In [1]: import numpy as np

In [2]: np.set_printoptions(precision=2, suppress=True, linewidth=160, floatmode="fixed")

In [3]: def rd(a):
   ...:     return np.round(a, 2) + 0
   ...: 

In [4]: mat = np.load("test10.npy")

In [5]: mat
Out[5]: 
array([[-3.00, -4.00,  0.00,  0.00,  0.00,  0.00,  0.00,  0.00],
       [-5.00,  4.00,  0.00,  0.00,  0.00,  0.00,  0.00,  0.00],
       [ 0.00,  0.00,  2.00,  3.00,  3.00,  0.00,  2.00,  2.00],
       [ 0.00,  0.00,  0.00,  2.00,  1.00,  1.00,  3.00,  3.00],
       [ 0.00,  0.00,  0.00,  3.00,  0.00,  3.00,  1.00,  1.00],
       [ 0.00,  0.00,  2.00,  2.00,  2.00,  3.00,  3.00,  0.00],
       [ 0.00,  0.00,  1.00,  1.00,  1.00,  0.00,  2.00,  1.00],
       [ 0.00,  0.00,  3.00,  3.00,  0.00,  2.00,  3.00,  2.00]])

In [6]: Y = mat[0, 0] * mat[1:] - np.outer(mat[1:, 0], mat[0])

In [7]: Y
Out[7]: 
array([[  0.00, -32.00,   0.00,   0.00,   0.00,   0.00,   0.00,   0.00],
       [  0.00,   0.00,  -6.00,  -9.00,  -9.00,  -0.00,  -6.00,  -6.00],
       [  0.00,   0.00,  -0.00,  -6.00,  -3.00,  -3.00,  -9.00,  -9.00],
       [  0.00,   0.00,  -0.00,  -9.00,  -0.00,  -9.00,  -3.00,  -3.00],
       [  0.00,   0.00,  -6.00,  -6.00,  -6.00,  -9.00,  -9.00,  -0.00],
       [  0.00,   0.00,  -3.00,  -3.00,  -3.00,  -0.00,  -6.00,  -3.00],
       [  0.00,   0.00,  -9.00,  -9.00,  -0.00,  -6.00,  -9.00,  -6.00]])

In [8]: np.linalg.matrix_rank(Y), np.linalg.matrix_rank(mat)
Out[8]: (np.int64(7), np.int64(8))

In [9]: rd(mat[:, 0] / mat[0, 0])
Out[9]: array([1.00, 1.67, 0.00, 0.00, 0.00, 0.00, 0.00, 0.00])
